% python3 -q
>>> import numpy as np
>>> np.set_printoptions(precision=2, suppress=True, linewidth=100)
>>> W0 = np.loadtxt("w.csv", delimiter=",")
>>> W0
array([[ 2.,  4.,  0.,  0.,  0.,  0.,  0.,  0.,  0.],
       [ 4.,  9.,  4.,  0.,  0.,  0.,  0.,  0.,  0.],
       [ 0.,  4., -7.,  4.,  0.,  0.,  0.,  0.,  0.],
       [ 0.,  0.,  4.,  8.,  4.,  0.,  0.,  0.,  0.],
       [ 0.,  0.,  0.,  4.,  4.,  4.,  0.,  0.,  0.],
       [ 0.,  0.,  0.,  0.,  4., -8.,  4.,  0.,  0.],
       [ 0.,  0.,  0.,  0.,  0.,  4., -9.,  4.,  0.],
       [ 0.,  0.,  0.,  0.,  0.,  0.,  4.,  9.,  4.],
       [ 0.,  0.,  0.,  0.,  0.,  0.,  0.,  4.,  4.]])
>>> np.sort(np.abs(np.linalg.eigvals(W0)))
array([ 0.41,  2.08,  3.13,  5.96,  8.99, 10.77, 11.84, 12.1 , 13.38])
>>> np.allclose(W0, W0.T)
True
>>> np.round(np.abs(np.linalg.eigvals(W0)).max(), 2)
np.float64(13.38)
>>> np.allclose(W0 @ W0.T, W0.T @ W0)
True
>>> assert W0 == W0.T
Traceback (most recent call last):
  File "<python-input-8>", line 1, in <module>
    assert W0 == W0.T
           ^^^^^^^^^^
ValueError: The truth value of an array with more than one element is ambiguous. Use a.any() or a.all()
>>> (W0 + W0.T) / 2
array([[ 2.,  4.,  0.,  0.,  0.,  0.,  0.,  0.,  0.],
       [ 4.,  9.,  4.,  0.,  0.,  0.,  0.,  0.,  0.],
       [ 0.,  4., -7.,  4.,  0.,  0.,  0.,  0.,  0.],
       [ 0.,  0.,  4.,  8.,  4.,  0.,  0.,  0.,  0.],
       [ 0.,  0.,  0.,  4.,  4.,  4.,  0.,  0.,  0.],
       [ 0.,  0.,  0.,  0.,  4., -8.,  4.,  0.,  0.],
       [ 0.,  0.,  0.,  0.,  0.,  4., -9.,  4.,  0.],
       [ 0.,  0.,  0.,  0.,  0.,  0.,  4.,  9.,  4.],
       [ 0.,  0.,  0.,  0.,  0.,  0.,  0.,  4.,  4.]])
>>> x0 = np.array([-1, 3, 0, 2, -2, 2, 2, 0, -3])
>>> rhs = W0 @ x0
>>> b, lr = np.zeros(9), 1 / np.linalg.norm(W0, 2) ** 2
>>> for i in range(8):
...     b -= lr * W0.T @ (W0 @ b - rhs)
...     if i % 2 == 0: print(i, round(np.linalg.norm(W0 @ b - rhs), 2))
... 
0 19.2
2 11.96
4 9.1
6 7.54
>>> round(float(np.linalg.cond(W0)), 2)
32.42
>>> A2 = W0 / np.sqrt((W0 ** 2).mean(axis=1, keepdims=True))
>>> A2[2]
array([ 0.  ,  1.33, -2.33,  1.33,  0.  ,  0.  ,  0.  ,  0.  ,  0.  ])
>>> np.linalg.matrix_rank(A2) == np.linalg.matrix_rank(W0)
np.True_
>>> np.linalg.norm(A2, axis=1)
array([3., 3., 3., 3., 3., 3., 3., 3., 3.])
>>> np.round(np.linalg.eigvalsh(W0).min(), 2)
np.float64(-13.38)
>>> np.all(np.linalg.eigvalsh(W0) > 0)
np.False_
>>> rng = np.random.default_rng(7201)
>>> idx = rng.permutation(9)
>>> A2 = W0[:, idx] * rng.choice([-1, 1], 9)
>>> A2
array([[-4.,  0., -2.,  0., -0.,  0.,  0.,  0.,  0.],
       [-9.,  0., -4.,  0., -0.,  0.,  0.,  4.,  0.],
       [-4.,  0., -0.,  0., -0.,  0.,  0., -7.,  4.],
       [-0.,  0., -0.,  0., -4.,  0.,  0.,  4.,  8.],
       [-0.,  0., -0.,  0., -4.,  0.,  4.,  0.,  4.],
       [-0.,  4., -0.,  0., -4.,  0., -8.,  0.,  0.],
       [-0., -9., -0.,  0., -0.,  4.,  4.,  0.,  0.],
       [-0.,  4., -0.,  4., -0.,  9.,  0.,  0.,  0.],
       [-0.,  0., -0.,  4., -0.,  4.,  0.,  0.,  0.]])
>>> U, _, vt = np.linalg.svd(W0.T @ A2)
>>> np.round(np.linalg.lstsq(W0, A2)[0], 2) + 0
array([[ 0.,  0., -1.,  0.,  0.,  0.,  0.,  0.,  0.],
       [-1.,  0.,  0.,  0.,  0.,  0.,  0.,  0.,  0.],
       [ 0.,  0.,  0.,  0.,  0.,  0.,  0.,  1.,  0.],
       [ 0.,  0.,  0.,  0.,  0.,  0.,  0.,  0.,  1.],
       [ 0.,  0.,  0.,  0., -1.,  0.,  0.,  0.,  0.],
       [ 0.,  0.,  0.,  0.,  0.,  0.,  1.,  0.,  0.],
       [ 0.,  1.,  0.,  0.,  0.,  0.,  0.,  0.,  0.],
       [ 0.,  0.,  0.,  0.,  0.,  1.,  0.,  0.,  0.],
       [ 0.,  0.,  0.,  1.,  0.,  0.,  0.,  0.,  0.]])
>>> np.round(U @ vt, 2) + 0
array([[ 0.,  0., -1.,  0.,  0.,  0.,  0.,  0.,  0.],
       [-1.,  0.,  0.,  0.,  0.,  0.,  0.,  0.,  0.],
       [ 0.,  0.,  0.,  0.,  0.,  0.,  0.,  1.,  0.],
       [ 0.,  0.,  0.,  0.,  0.,  0.,  0.,  0.,  1.],
       [ 0.,  0.,  0.,  0., -1.,  0.,  0.,  0.,  0.],
       [ 0.,  0.,  0.,  0.,  0.,  0.,  1.,  0.,  0.],
       [ 0.,  1.,  0.,  0.,  0.,  0.,  0.,  0.,  0.],
       [ 0.,  0.,  0.,  0.,  0.,  1.,  0.,  0.,  0.],
       [ 0.,  0.,  0.,  1.,  0.,  0.,  0.,  0.,  0.]])
>>> M = np.load("m.npy")
>>> M
array([[-0.8 ,  2.5 ,  0.8 , -0.6 , -2.7 ,  0.1 , -0.9 ,  1.4 , -0.3 ,  0.5 , -0.2 ,  0.2 , -0.4 ],
       [ 0.97, -0.02, -0.33, -0.6 , -0.23, -0.03,  0.72,  0.09,  1.2 ,  1.04, -0.33, -1.84, -1.33],
       [ 0.1 ,  1.4 ,  0.4 , -0.8 , -1.5 , -1.3 ,  3.  ,  1.1 ,  0.3 ,  2.2 , -1.6 ,  0.1 ,  0.7 ],
       [ 0.7 ,  0.1 , -1.2 , -1.3 , -1.2 ,  1.5 ,  1.7 , -0.6 ,  1.5 , -0.8 ,  1.2 , -0.6 , -0.6 ],
       [ 1.1 , -0.5 ,  0.5 ,  0.2 , -1.2 ,  1.  , -0.3 ,  0.  , -0.2 ,  1.9 , -0.5 ,  0.4 ,  1.  ],
       [-0.7 ,  1.2 , -1.1 ,  3.  ,  1.3 ,  0.1 ,  0.4 ,  0.1 ,  0.5 ,  0.6 , -0.5 ,  0.8 ,  0.4 ],
       [ 1.  ,  0.  , -0.3 , -0.6 , -0.2 ,  0.  ,  0.7 ,  0.1 ,  1.1 ,  1.1 , -0.3 , -1.8 , -1.3 ],
       [-1.2 ,  0.1 ,  0.  , -0.1 , -0.3 ,  2.8 ,  1.5 ,  0.4 ,  0.  ,  2.5 , -0.1 ,  1.3 ,  0.7 ],
       [ 0.4 ,  1.7 ,  0.3 ,  0.2 ,  1.9 ,  2.7 ,  1.2 , -0.5 ,  1.4 ,  0.2 , -0.2 ,  1.6 , -0.6 ],
       [-0.8 ,  0.8 ,  2.1 , -0.8 ,  0.6 ,  1.2 ,  0.  , -1.1 , -1.8 , -0.7 ,  0.3 ,  0.6 ,  0.4 ],
       [-0.7 ,  1.3 ,  0.  ,  0.  ,  1.4 ,  1.1 ,  0.9 ,  1.2 , -0.2 , -0.8 , -1.1 ,  0.3 , -0.8 ],
       [ 0.9 , -1.  ,  1.1 ,  0.  ,  0.3 ,  0.9 , -0.7 , -0.1 , -1.1 ,  0.8 ,  1.6 ,  0.2 , -1.3 ],
       [-0.4 , -2.3 ,  0.  , -0.3 ,  2.2 , -0.7 ,  1.1 ,  0.6 ,  0.  ,  1.7 ,  0.8 ,  1.1 ,  0.9 ]])
>>> x0 = np.array([4, 0, 4, 2, 4, 3, 5, 2, 5, 3, 1, 2, 1])
>>> rhs = M @ x0
>>> b, lr = np.zeros(13), 1 / np.linalg.norm(M, 2) ** 2
>>> for i in range(200):
...     b -= lr * M.T @ (M @ b - rhs)
...     if i % 50 == 0: print(i, round(np.linalg.norm(M @ b - rhs), 2))
... 
0 13.12
50 1.03
100 0.84
150 0.71
>>> np.round(np.linalg.cond(M), 2)
np.float64(153.46)
>>> r0 = np.array([-3, 2, 9, -6, -7, 5, 5, 7, -8, 9, 3, -7, 6])
>>> A2 = M + np.outer(r0, np.eye(13)[6])
>>> np.linalg.matrix_rank(np.linalg.inv(A2) - np.linalg.inv(M), tol=1e-8)
np.int64(1)
>>> round(np.linalg.det(A2) / np.linalg.det(M), 2), np.round(1 + np.linalg.solve(M, r0)[6], 2)
(np.float64(-4.67), np.float64(-4.67))
>>> A2 = np.linalg.inv(M)
>>> round(float(np.linalg.slogdet(M)[0]), 2)
1.0
>>> np.allclose(A2, M.T)
False
>>> def softmax(z):
...     e = np.exp(z - z.max(axis=-1, keepdims=True))
...     return e / e.sum(axis=-1, keepdims=True)
... 
>>> softmax(M[1])
array([0.15, 0.06, 0.04, 0.03, 0.05, 0.06, 0.12, 0.06, 0.19, 0.17, 0.04, 0.01, 0.02])
>>> S = M @ M.T / np.sqrt(13)
>>> softmax(S)[1] @ M
array([ 0.71,  0.19, -0.23, -0.58, -0.37,  0.21,  0.96,  0.15,  0.92,  0.94, -0.22, -1.11, -0.86])
>>> softmax(S).round(6).argmax(axis=1)
array([ 0,  1,  2,  3,  4,  5,  1,  7,  8,  9, 10, 11, 12])
>>> A2 = np.array([[2, 0],
...     [1, -1],
...     [0, 2],
...     [-1, 0],
...     [1, -1],
...     [0, -2],
...     [-2, 1],
...     [2, 2],
...     [-2, 0],
...     [0, -1],
...     [2, -1],
...     [-1, -1],
...     [-1, -1]])
>>> np.einsum("ik,kj->ij", M, A2)
array([[ 3.8 ,  3.4 ],
       [ 1.14,  3.01],
       [-7.5 ,  7.3 ],
       [-2.4 , -3.  ],
       [-1.1 , -2.4 ],
       [-5.7 , -5.6 ],
       [ 1.5 ,  2.8 ],
       [-6.9 , -7.5 ],
       [-3.4 , -9.2 ],
       [ 1.6 , -2.4 ],
       [ 0.6 ,  0.8 ],
       [ 8.8 , -1.1 ],
       [-2.  , -0.7 ]])
>>> np.einsum("ik,kj->ji", M, A2)
array([[ 3.8 ,  1.14, -7.5 , -2.4 , -1.1 , -5.7 ,  1.5 , -6.9 , -3.4 ,  1.6 ,  0.6 ,  8.8 , -2.  ],
       [ 3.4 ,  3.01,  7.3 , -3.  , -2.4 , -5.6 ,  2.8 , -7.5 , -9.2 , -2.4 ,  0.8 , -1.1 , -0.7 ]])
>>> np.linalg.matrix_rank(M @ A2)
np.int64(2)
>>> M @ A2
array([[ 3.8 ,  3.4 ],
       [ 1.14,  3.01],
       [-7.5 ,  7.3 ],
       [-2.4 , -3.  ],
       [-1.1 , -2.4 ],
       [-5.7 , -5.6 ],
       [ 1.5 ,  2.8 ],
       [-6.9 , -7.5 ],
       [-3.4 , -9.2 ],
       [ 1.6 , -2.4 ],
       [ 0.6 ,  0.8 ],
       [ 8.8 , -1.1 ],
       [-2.  , -0.7 ]])
>>> J = np.load("arr.npy")
>>> J
array([[ 5.61, -0.2 , -4.07,  2.46, -3.87, -6.48, -0.09, -7.15, -0.57,  4.79,  4.57, -5.09,  6.08,
         0.12,  4.52],
       [-7.59, -2.28, -6.38, -0.24,  0.02, -3.42, -0.11,  5.08,  3.8 ,  7.5 ,  0.17, -8.53, -0.78,
        -1.09, -3.15],
       [ 5.92, -0.05, -3.89,  0.13, -2.67, -7.18,  1.94, -6.09,  0.36,  2.87,  5.45, -4.16,  4.94,
         3.01,  5.86],
       [ 5.96,  1.57, -4.25,  0.16, -0.85, -4.11,  3.29, -8.29, -1.62,  3.82,  2.54, -3.81,  5.35,
         1.3 ,  6.16],
       [ 6.56,  0.69, -2.96,  0.23, -2.91, -5.54,  2.75, -6.76, -1.68,  3.95,  5.3 , -3.4 ,  4.03,
         2.78,  3.76],
       [ 7.52,  0.79, -3.71,  1.43, -1.83, -6.25,  1.55, -7.29, -0.95,  3.04,  3.93, -3.96,  5.12,
         2.88,  5.79],
       [ 6.82,  3.47, -2.37,  1.95, -3.39, -7.37,  2.56, -6.07, -1.92,  2.12,  3.73, -2.68,  5.71,
         2.64,  5.79],
       [-7.55, -0.87, -4.97, -1.6 ,  0.7 , -1.85,  0.34,  3.54,  4.99,  8.2 ,  1.55, -9.59, -0.34,
         0.19, -4.06],
       [ 7.83, -0.07, -1.94,  1.06, -2.69, -6.02,  2.31, -8.19, -1.16,  3.62,  3.98, -4.9 ,  4.64,
         2.28,  4.75],
       [ 6.11,  1.18, -3.78,  2.87, -3.  , -4.95,  1.26, -6.35, -2.01,  2.26,  2.87, -2.88,  2.97,
         2.72,  6.05],
       [-6.91, -1.65, -5.94, -1.81,  0.53, -2.67,  0.32,  2.13,  3.83,  6.85,  2.12, -9.55, -0.64,
        -1.03, -0.58],
       [ 7.24,  1.3 , -3.43,  2.48, -5.1 , -4.79,  1.31, -6.98,  1.17,  2.82,  6.42, -3.18,  4.28,
         1.88,  4.09],
       [ 6.45,  0.08, -2.46,  1.96, -4.12, -5.23,  2.19, -6.21, -0.61,  2.84,  5.47, -3.03,  6.24,
         2.95,  5.67],
       [ 6.57, -0.34, -2.74,  0.11, -2.98, -4.62,  2.66, -6.84, -0.05,  2.34,  5.15, -4.6 ,  5.73,
         1.71,  4.17],
       [ 8.14,  2.2 , -2.06,  0.76, -2.71, -4.55,  1.61, -7.32, -1.84,  3.36,  5.76, -2.13,  3.36,
         2.99,  4.85],
       [ 8.27,  0.36, -1.83,  2.3 , -1.62, -6.14,  1.34, -4.97, -1.99,  1.87,  5.36, -2.83,  5.95,
         1.  ,  5.57],
       [ 5.54,  2.37, -3.58,  1.95, -3.48, -6.62,  2.41, -6.73, -0.41,  2.37,  4.8 , -5.01,  4.2 ,
         2.27,  6.3 ],
       [ 7.61,  0.77, -3.16,  1.03, -3.6 , -6.24,  2.09, -8.32,  0.01,  3.79,  6.01, -2.27,  5.51,
         2.43,  5.67],
       [ 6.92,  1.46, -3.06,  2.55, -1.61, -6.83,  0.82, -7.15, -1.07,  2.68,  3.91, -4.21,  6.03,
         5.15,  5.44],
       [ 5.41,  1.59, -3.65,  1.32, -4.19, -5.42,  0.87, -7.64,  0.17,  2.79,  4.38, -2.19,  5.86,
         2.81,  5.34],
       [ 6.44,  1.8 , -2.56,  0.3 , -4.56, -6.13,  1.05, -5.26, -2.22,  2.42,  5.8 , -3.81,  5.06,
         0.96,  6.2 ],
       [ 5.07,  3.31, -3.71,  2.29, -3.54, -1.5 ,  0.53, -7.34, -2.21,  1.9 ,  4.31, -3.77,  4.38,
         2.35,  4.92],
       [-9.45, -1.57, -5.54,  0.25, -0.61, -2.15, -1.44,  4.12,  3.57,  7.57,  0.67, -8.54, -0.64,
        -0.22, -2.83],
       [ 7.69, -0.61, -4.  ,  1.79, -4.11, -6.47,  2.86, -6.74, -0.51,  2.41,  4.75, -5.16,  6.26,
         3.32,  5.64]])
>>> x0 = np.array([2, 1, 0, 0, 0, -5, -4, -2, -3, -4, 0, 0, -3, 3, -2])
>>> rhs = J @ x0
>>> np.round(np.linalg.lstsq(J, rhs)[0], 2) + 0
array([ 2.,  1.,  0.,  0.,  0., -5., -4., -2., -3., -4.,  0.,  0., -3.,  3., -2.])
>>> np.round(np.linalg.solve(J.T @ J, J.T @ rhs), 2) + 0
array([ 2.,  1.,  0.,  0.,  0., -5., -4., -2., -3., -4.,  0.,  0., -3.,  3., -2.])
>>> rhs = rhs + 0.1 * rng.normal(size=24)
>>> rhs
array([ 13.81, -46.01,  22.06,   2.55,  21.92,  27.82,  32.3 , -53.09,  25.29,  29.87, -46.53,
        18.21,  12.15,   9.43,  30.72,  24.52,  23.65,  19.91,  39.58,  19.94,  24.06,  16.48,
       -46.26,  20.93])
>>> b, *_ = np.linalg.lstsq(J, rhs)
>>> round(np.linalg.norm(rhs - J @ b), 2)
np.float64(0.25)
>>> b
array([ 2.02,  1.  ,  0.04, -0.07, -0.04, -4.99, -4.06, -1.98, -2.95, -3.94, -0.05,  0.01, -2.97,
        3.03, -1.96])
>>> np.round(np.linalg.norm(W0[5] - W0[1]), 2)
np.float64(14.46)
>>> np.round(np.linalg.norm(W0[5], 1), 2), round(float(np.linalg.norm(W0[5], np.inf)), 2)
(np.float64(16.0), 8.0)
>>> round(float(np.linalg.norm(W0, "nuc")), 2)
68.65
>>> np.round(np.linalg.norm(W0, 2), 2)
np.float64(13.38)
>>> np.linalg.norm(W0, axis=0)
array([ 4.47, 10.63,  9.  ,  9.8 ,  6.93,  9.8 , 10.63, 10.63,  5.66])
>>> w, vecs = np.linalg.eigh(W0)
>>> np.linalg.svd(W0, compute_uv=False)
array([13.38, 12.1 , 11.84, 10.77,  8.99,  5.96,  3.13,  2.08,  0.41])
>>> np.round(vecs @ np.diag(w) @ vecs.T, 2) + 0
array([[ 2.,  4.,  0.,  0.,  0.,  0.,  0.,  0.,  0.],
       [ 4.,  9.,  4.,  0.,  0.,  0.,  0.,  0.,  0.],
       [ 0.,  4., -7.,  4.,  0.,  0.,  0.,  0.,  0.],
       [ 0.,  0.,  4.,  8.,  4.,  0.,  0.,  0.,  0.],
       [ 0.,  0.,  0.,  4.,  4.,  4.,  0.,  0.,  0.],
       [ 0.,  0.,  0.,  0.,  4., -8.,  4.,  0.,  0.],
       [ 0.,  0.,  0.,  0.,  0.,  4., -9.,  4.,  0.],
       [ 0.,  0.,  0.,  0.,  0.,  0.,  4.,  9.,  4.],
       [ 0.,  0.,  0.,  0.,  0.,  0.,  0.,  4.,  4.]])
>>> np.round(w.sum(), 2), np.trace(W0)
(np.float64(12.0), np.float64(12.0))
>>> np.linalg.eigvalsh(W0 @ W0)
array([  0.17,   4.33,   9.8 ,  35.55,  80.81, 115.93, 140.12, 146.37, 178.92])
>>> np.unique(w.round(6) + 0, return_counts=True)[1]
array([1, 1, 1, 1, 1, 1, 1, 1, 1])
>>> C2 = J.T @ J
>>> np.linalg.matrix_rank(C2)
np.int64(15)
>>> (J @ J.T).shape
(24, 24)
>>> np.allclose(C2, C2.T)
True
>>> W = np.array([[1, 1, 0],
...     [2, 0, 0],
...     [0, 1, 1],
...     [0, 1, 0],
...     [0, 1, 0],
...     [1, 2, 1],
...     [1, 2, 0],
...     [2, 1, 2],
...     [0, 1, 2],
...     [0, 2, 1],
...     [2, 2, 1],
...     [0, 0, 1],
...     [2, 1, 0],
...     [2, 0, 0],
...     [1, 0, 0]])
>>> b = np.array([-2, 2, 1])
>>> act = np.maximum(J @ W + b, 0)
>>> (act > 0).mean(axis=0)
array([0.83, 1.  , 0.17])
>>> np.linalg.matrix_rank(act)
np.int64(3)
>>> C = np.array([[2, 4], [2, 1], [3, -5]])
>>> (act @ C).round(6).argmax(axis=1)
array([1, 0, 1, 1, 1, 1, 1, 0, 1, 1, 0, 1, 1, 1, 1, 1, 1, 1, 1, 1, 1, 1, 0, 1])
>>> W @ C
array([[ 4,  5],
       [ 4,  8],
       [ 5, -4],
       [ 2,  1],
       [ 2,  1],
       [ 9,  1],
       [ 6,  6],
       [12, -1],
       [ 8, -9],
       [ 7, -3],
       [11,  5],
       [ 3, -5],
       [ 6,  9],
       [ 4,  8],
       [ 2,  4]])
